% ipython --no-banner

In [1]: import numpy as np

In [2]: from numpy import linalg as LA

In [3]: np.set_printoptions(precision=3, suppress=True, linewidth=100)

In [4]: def tidy(a):
   ...:     return np.round(a, 3) + 0
   ...: 

In [5]: J = np.loadtxt("test14.csv", delimiter=",")

In [6]: J
Out[6]: 
array([[ 5.536,  2.415, -1.025, -7.607, -2.146],
       [ 2.989,  5.125, -2.633, -7.465,  1.463],
       [ 0.038,  1.997,  6.723,  5.633,  4.369],
       [-5.337,  8.102,  0.619, -2.307, -0.4  ],
       [ 4.771,  4.793, -3.243, -0.88 , -6.555],
       [ 1.926, -4.251,  1.331,  8.401, -2.423],
       [ 2.889,  2.688, -2.474,  6.715, -5.763],
       [-4.355, -2.299,  4.028, -3.976,  6.612],
       [-0.203, -3.196,  7.791, -3.097,  4.411],
       [-2.002, -3.547, -1.508,  7.064, -5.588],
       [ 4.32 , -3.679, -6.865,  3.269,  3.159],
       [ 1.604,  3.289, -1.301,  2.888,  8.751]])

In [7]: M2 = np.c_[J[:, :1] @ np.array([[3]]), np.array([2, 2, 0, 0, 0, 1, 3, 2, 3, 0, 0, 2])]

In [8]: tidy(M2)
Out[8]: 
array([[ 16.608,   2.   ],
       [  8.967,   2.   ],
       [  0.114,   0.   ],
       [-16.011,   0.   ],
       [ 14.313,   0.   ],
       [  5.778,   1.   ],
       [  8.667,   3.   ],
       [-13.065,   2.   ],
       [ -0.609,   3.   ],
       [ -6.006,   0.   ],
       [ 12.96 ,   0.   ],
       [  4.812,   2.   ]])

In [9]: LA.matrix_rank(M2)
Out[9]: np.int64(2)

In [10]: tidy(LA.norm(M2 - J @ LA.lstsq(J, M2)[0], axis=0))
Out[10]: array([0.  , 4.95])

In [11]: C2 = J.T @ J

In [12]: tidy(np.trace(C2)), tidy((J ** 2).sum())
Out[12]: (np.float64(1199.98), np.float64(1199.98))

In [13]: tidy(LA.svd(J, compute_uv=False) ** 2)
Out[13]: array([440.828, 368.943, 165.648, 142.491,  82.071])

In [14]: W0 = np.load("x.npy")

In [15]: W0
Out[15]: 
array([[ 1,  0,  0],
       [-1,  1,  0],
       [ 2, -2,  1]])

In [16]: # triangular

In [17]: dist = LA.norm(J[:, None] - J[None], axis=-1)

In [18]: tidy(dist[2])
Out[18]: 
array([17.555, 16.912,  0.   , 13.755, 17.067, 11.201, 14.036, 11.932, 10.217, 14.277, 15.564,
        9.759])

In [19]: np.flatnonzero(dist[2] < dist.mean() / 2)
Out[19]: array([2])

In [20]: tidy(LA.norm(J - J.mean(axis=0), axis=1))
Out[20]: 
array([10.009,  9.84 ,  9.21 , 10.082,  9.611,  9.842,  9.397, 10.686, 10.367, 10.45 ,  9.736,
        8.986])

In [21]: tidy(np.sort(LA.eigvals(W0)))
Out[21]: array([1., 1., 1.])

In [22]: W0 @ W0
Out[22]: 
array([[ 1,  0,  0],
       [-2,  1,  0],
       [ 6, -4,  1]])

In [23]: LA.matrix_rank(W0 - W0[0, 0] * np.eye(3))
Out[23]: np.int64(2)

In [24]: LA.matrix_power(W0 - np.diag(np.diag(W0)), 3)
Out[24]: 
array([[0, 0, 0],
       [0, 0, 0],
       [0, 0, 0]])

In [25]: w, vecs = LA.eig(W0)

In [26]: tidy(np.sort(LA.eigvals(W0 @ W0)))
Out[26]: array([1., 1., 1.])

In [27]: w
Out[27]: array([1., 1., 1.])

In [28]: np.prod(w)
Out[28]: np.float64(1.0)

In [29]: W0 @ W0
Out[29]: 
array([[ 1,  0,  0],
       [-2,  1,  0],
       [ 6, -4,  1]])

In [30]: tidy(np.abs(LA.eigvals(W0)).max())
Out[30]: np.float64(1.0)

In [31]: (W0 + W0.T) / 2
Out[31]: 
array([[ 1. , -0.5,  1. ],
       [-0.5,  1. , -1. ],
       [ 1. , -1. ,  1. ]])

In [32]: W0.inv()
AttributeError: 'numpy.ndarray' object has no attribute 'inv'


In [33]: (W0 - W0.T) / 2
Out[33]: 
array([[ 0. ,  0.5, -1. ],
       [-0.5,  0. ,  1. ],
       [ 1. , -1. ,  0. ]])

In [34]: np.allclose(W0 @ W0.T, W0.T @ W0)
Out[34]: False

In [35]: np.allclose(W0, W0.T)
Out[35]: False

In [36]: U, sigma, VT = LA.svd(W0, full_matrices=False)

In [37]: tidy(U.T @ W0 @ VT.T)
Out[37]: 
array([[3.362, 0.   , 0.   ],
       [0.   , 0.731, 0.   ],
       [0.   , 0.   , 0.407]])

In [38]: tidy(VT @ VT.T)
Out[38]: 
array([[1., 0., 0.],
       [0., 1., 0.],
       [0., 0., 1.]])

In [39]: tidy(sigma / sigma[0])
Out[39]: array([1.   , 0.218, 0.121])

In [40]: tidy(np.abs(VT[0]))
Out[40]: array([0.713, 0.65 , 0.265])

In [41]: tidy(sigma)
Out[41]: array([3.362, 0.731, 0.407])

In [42]: U.shape, sigma.shape, VT.shape
Out[42]: ((3, 3), (3,), (3, 3))

In [43]: M = np.loadtxt("a.csv", delimiter=",")

In [44]: M
Out[44]: 
array([[  1.2,   1.3,   0.2,   0.9,   0.3],
       [  0.6,  -1.5,   0.1,  -0.2,  -0.6],
       [  0.3,   0. ,   0.5,   0. ,   0.5],
       [  1. ,  -0.8,  -0.7,  -0.5,  -0.2],
       [  0.2,   0.1,   0. ,  -0.7,   0.1],
       [  0.4,   0. ,   0.7,   0.3,   0.2],
       [ -0.3,   0.1,  -2. ,   0.4,  -0.5],
       [  0.9,  -2.6,   0.9,   1.9,  -0.1],
       [ -0.3,  -0.3,  -0.2,   1.1,   1.1],
       [  0.8,   0.7,  -1.6,  -1.1,   1.5],
       [  0.8,  -2.2,   0.4,  -0.4,   0. ],
       [  1. ,  -0.9,   0.5,  -0.6,   0.6],
       [  0.5,   0. ,  -0.7,   1.8,   0.9],
       [  0.5,   0.1,   0.9,  -0.8,   0.5],
       [  0.6,  -0.7,  -1.9,  -1.3,   1. ],
       [ -1.4,  -0.7,  -0.7,   0. ,   0.7],
       [ -1.1,   1.4,  -1.1,   0. ,   0.8],
       [ -0.8,  -0.4,   0.2,   0.4,  -2.1],
       [  0.3,   0. ,   0.2,  -1. ,   0.6],
       [ -0.1,   0.5,  -0.9,   0.7,  -0.4],
       [ 12. ,   3. ,   8. , -22. ,  23. ],
       [  0.2,   0.2,  -1.1,   0. ,   0.2],
       [  0.7,   0.4,   0. ,  -1. ,  -1.4],
       [  0.1,  -0.6,  -0.7,   0.3,  -1.8],
       [ -0.8,   1.1,  -0.1,  -1.4,  -1.7]])

In [45]: # row 20 dominates

In [46]: Ac = (J - J.mean(axis=0)) / J.std(axis=0)

In [47]: np.argwhere(np.abs(Ac) > 2)
Out[47]: array([], shape=(0, 2), dtype=int64)

In [48]: beta = LA.lstsq(np.delete(Ac, 2, axis=1), Ac[:, 2])[0]

In [49]: np.abs(beta).argmax()
Out[49]: np.int64(0)

In [50]: arr = np.load("run5.npy")

In [51]: arr
Out[51]: 
array([[ 3,  3, -2,  1,  3],
       [ 0,  0,  0,  0,  0],
       [ 0,  0,  0,  0,  0],
       [ 3, -1,  3, -1,  2],
       [ 6,  2,  1,  0,  5],
       [ 3,  3, -2,  1,  3],
       [ 6,  2,  1,  0,  5],
       [ 0,  0,  0,  0,  0],
       [ 2,  1, -3,  2,  3],
       [ 5, -2, -4, -1,  4],
       [ 3, -1,  3, -1,  2],
       [-2,  1,  0,  0,  3],
       [-2,  1,  0,  0,  3],
       [-2,  1,  0,  0,  3],
       [ 2,  1, -3,  2,  3],
       [ 3, -3, -1, -3,  1],
       [ 0,  0,  0,  0,  0],
       [ 3,  3, -2,  1,  3],
       [ 3, -1,  3, -1,  2],
       [ 0,  0,  0,  0,  0],
       [ 0,  0,  0,  0,  0],
       [-2,  1,  0,  0,  3],
       [ 6,  0, -3, -2,  4],
       [ 2,  1, -3,  2,  3],
       [ 3, -3, -1, -3,  1],
       [-1, -2, -1,  1,  0],
       [ 6,  2,  1,  0,  5],
       [-2,  1,  0,  0,  3],
       [ 0,  0,  0,  0,  0],
       [ 6,  0, -3, -2,  4],
       [ 3, -3, -1, -3,  1],
       [ 6,  2,  1,  0,  5]])

In [52]: Ac = arr - arr.mean(axis=0)

In [53]: U, sigma, VT = LA.svd(Ac, full_matrices=False)

In [54]: tidy(sigma)
Out[54]: array([16.696, 11.951,  9.828,  5.625,  3.459])

In [55]: tidy((sigma ** 2).sum() ** 2 / (sigma ** 4).sum())
Out[55]: np.float64(2.907)

In [56]: LA.matrix_rank(Ac)
Out[56]: np.int64(5)

In [57]: (np.sign(U[:, 0]) == np.sign(U[0, 0])).astype(int)
Out[57]: 
array([1, 0, 0, 1, 1, 1, 1, 0, 1, 1, 1, 0, 0, 0, 1, 1, 0, 1, 1, 0, 0, 0, 1, 1, 1, 0, 1, 0, 0, 1, 1,
       1])

In [58]: np.searchsorted(np.cumsum(sigma ** 2) / (sigma ** 2).sum(), 0.9) + 1
Out[58]: np.int64(3)

In [59]: idx = arr[:, 2] > np.median(arr[:, 2])

In [60]: u = arr[idx].mean(axis=0) - arr[~idx].mean(axis=0)

In [61]: np.argsort(-np.abs(u).round(6), kind="stable")
Out[61]: array([0, 2, 4, 1, 3])

In [62]: tidy((((arr - arr.mean(axis=0)) @ u > 0) == idx).mean())
Out[62]: np.float64(0.812)

In [63]: E = np.diag(20 * np.array([4, 3, -5, 0, -4, -4, 1, -1])) + np.array([[-4, 8, 6, 1, 0, 9, 4, -6],
    ...:     [-3, 4, 3, 8, -1, 0, -3, -9],
    ...:     [3, 1, 6, 6, -2, 6, -8, -4],
    ...:     [9, -2, 2, -6, 3, 4, -8, 9],
    ...:     [-8, 2, -3, -3, -9, -2, -8, 6],
    ...:     [-1, -7, 6, 8, 7, -7, 0, -6],
    ...:     [3, 0, 5, -5, -3, -4, 4, -6],
    ...:     [-6, 7, 3, -7, -9, 7, -2, -3]])

In [64]: E
Out[64]: 
array([[ 76,   8,   6,   1,   0,   9,   4,  -6],
       [ -3,  64,   3,   8,  -1,   0,  -3,  -9],
       [  3,   1, -94,   6,  -2,   6,  -8,  -4],
       [  9,  -2,   2,  -6,   3,   4,  -8,   9],
       [ -8,   2,  -3,  -3, -89,  -2,  -8,   6],
       [ -1,  -7,   6,   8,   7, -87,   0,  -6],
       [  3,   0,   5,  -5,  -3,  -4,  24,  -6],
       [ -6,   7,   3,  -7,  -9,   7,  -2, -23]])

In [65]: q, R = LA.qr(E)

In [66]: tidy(np.abs(np.diag(R)))
Out[66]: array([77.363, 65.165, 94.63 , 14.413, 83.973, 61.92 , 24.502, 21.438])

In [67]: tidy(abs(R[0, 0])), tidy(LA.norm(E[:, 0]))
Out[67]: (np.float64(77.363), np.float64(77.363))
